$ ipython --no-banner

In [1]: import numpy as np

In [2]: np.set_printoptions(precision=2, suppress=True, linewidth=160, floatmode="fixed")

In [3]: X = np.loadtxt("out17.csv", delimiter=",")

In [4]: X
Out[4]: 
array([[ 0.00, -0.52,  0.70,  0.49],
       [-0.57, -0.70, -0.30, -0.31],
       [-0.04, -0.06, -0.60,  0.80],
       [ 0.82, -0.49, -0.24, -0.18]])

In [5]: r0, r1 = X[0], X[2]

In [6]: round(float(r0 @ r1), 2)
Out[6]: -0.0

In [7]: round(float(r0 @ r0), 2)
Out[7]: 1.0

In [8]: p = (r0 @ r1) / (r0 @ r0) * r0

In [9]: np.linalg.matrix_rank(np.outer(r0, r1))
Out[9]: np.int64(1)

In [10]: r1 - p
Out[10]: array([-0.04, -0.06, -0.60,  0.80])

In [11]: print(round(np.linalg.norm(r0 + r1) ** 2 + np.linalg.norm(r0 - r1) ** 2, 2))
4.0

In [12]: (r1 - p) @ r0
Out[12]: np.float64(0.0)

In [13]: p.round(2) + 0
Out[13]: array([0.00, 0.00, 0.00, 0.00])

In [14]: B = np.linalg.invert(X)
---------------------------------------------------------------------------
AttributeError                            Traceback (most recent call last)
Cell In[14], line 1
----> 1 B = np.linalg.invert(X)

AttributeError: module 'numpy.linalg' has no attribute 'invert'

In [15]: B = np.linalg.inv(X)

In [16]: np.round(np.linalg.inv(B), 2) + 0
Out[16]: 
array([[ 0.00, -0.52,  0.70,  0.49],
       [-0.57, -0.70, -0.30, -0.31],
       [-0.04, -0.06, -0.60,  0.80],
       [ 0.82, -0.49, -0.24, -0.18]])

In [17]: np.round(np.linalg.det(X) * B, 2) + 0
Out[17]: 
array([[ 0.00,  0.57,  0.04, -0.82],
       [ 0.52,  0.70,  0.06,  0.49],
       [-0.70,  0.30,  0.60,  0.24],
       [-0.49,  0.31, -0.80,  0.18]])

In [18]: round(np.linalg.det(X) * np.linalg.det(B), 2)
Out[18]: np.float64(1.0)
